$ python3 -q
>>> import numpy as np
>>> from numpy import linalg as LA
>>> np.set_printoptions(suppress=True, linewidth=140)
>>> feats = np.loadtxt("data.csv", delimiter=",")
>>> feats.round(3)
array([[-0.503,  0.521,  0.69 ],
       [-0.704, -0.71 ,  0.024],
       [ 0.503, -0.473,  0.724]])
>>> # orthonormal columns
>>> B = LA.inv(feats)
>>> np.round(feats @ B, 3) + 0
array([[1., 0., 0.],
       [0., 1., 0.],
       [0., 0., 1.]])
>>> (np.abs(B) > 1e-9).astype(int)
array([[1, 1, 1],
       [1, 1, 1],
       [1, 1, 1]])
>>> np.round(LA.slogdet(feats)[0], 3)
np.float64(1.0)
>>> np.round(LA.det(feats) * B, 3)
array([[-0.503, -0.704,  0.503],
       [ 0.521, -0.71 , -0.473],
       [ 0.69 ,  0.024,  0.724]])
>>> np.round(LA.inv(B), 3)
array([[-0.503,  0.521,  0.69 ],
       [-0.704, -0.71 ,  0.024],
       [ 0.503, -0.473,  0.724]])
>>> q, evecs = LA.qr(feats[:, :2])[0], LA.qr(feats[:, 2:])[0]
>>> sig = LA.svd(q.T @ evecs, compute_uv=False)
>>> round(float(LA.norm(q @ q.T - evecs @ evecs.T, 2)), 3)
1.0
>>> np.degrees(np.arccos(sig.clip(0, 1)))
array([90.])
>>> np.round(feats.T @ feats, 3) + 0
array([[1., 0., 0.],
       [0., 1., 0.],
       [0., 0., 1.]])
>>> np.round(LA.norm(feats, axis=0), 3)
array([1., 1., 1.])
>>> A = np.array([[0, 0, 0, 0, 0],
...     [0, 0, 1, 1, 0],
...     [0, 1, 0, 1, 0],
...     [0, 1, 1, 0, 0],
...     [0, 0, 0, 0, 0]])
>>> A
array([[0, 0, 0, 0, 0],
       [0, 0, 1, 1, 0],
       [0, 1, 0, 1, 0],
       [0, 1, 1, 0, 0],
       [0, 0, 0, 0, 0]])
>>> vals, evecs = LA.eigh(A)
>>> np.round(evecs.T @ A @ evecs, 3) + 0
array([[-1.,  0.,  0.,  0.,  0.],
       [ 0., -1.,  0.,  0.,  0.],
       [ 0.,  0.,  0.,  0.,  0.],
       [ 0.,  0.,  0.,  0.,  0.],
       [ 0.,  0.,  0.,  0.,  2.]])
>>> vals.sum(), np.trace(A)
(np.float64(0.0), np.int64(0))
>>> np.round(evecs @ np.diag(vals) @ evecs.T, 3) + 0
array([[0., 0., 0., 0., 0.],
       [0., 0., 1., 1., 0.],
       [0., 1., 0., 1., 0.],
       [0., 1., 1., 0., 0.],
       [0., 0., 0., 0., 0.]])
>>> np.abs(evecs[:, -1]).round(6).argmax()
np.int64(1)
>>> np.unique(vals.round(6) + 0, return_counts=True)[1]
array([2, 2, 1])
>>> np.round(LA.eigvalsh(A @ A), 3)
array([0., 0., 1., 1., 4.])
>>> [round(float(x), 3) for x in LA.svd(A, compute_uv=False)[:3]]
[2.0, 1.0, 1.0]
>>> np.argsort(-LA.norm(A, axis=0).round(6), kind="stable")[:3]
array([1, 2, 3])
>>> LA.matrix_rank(A, rtol=0.1)
np.int64(3)
>>> LA.cond(A) > 100
np.True_
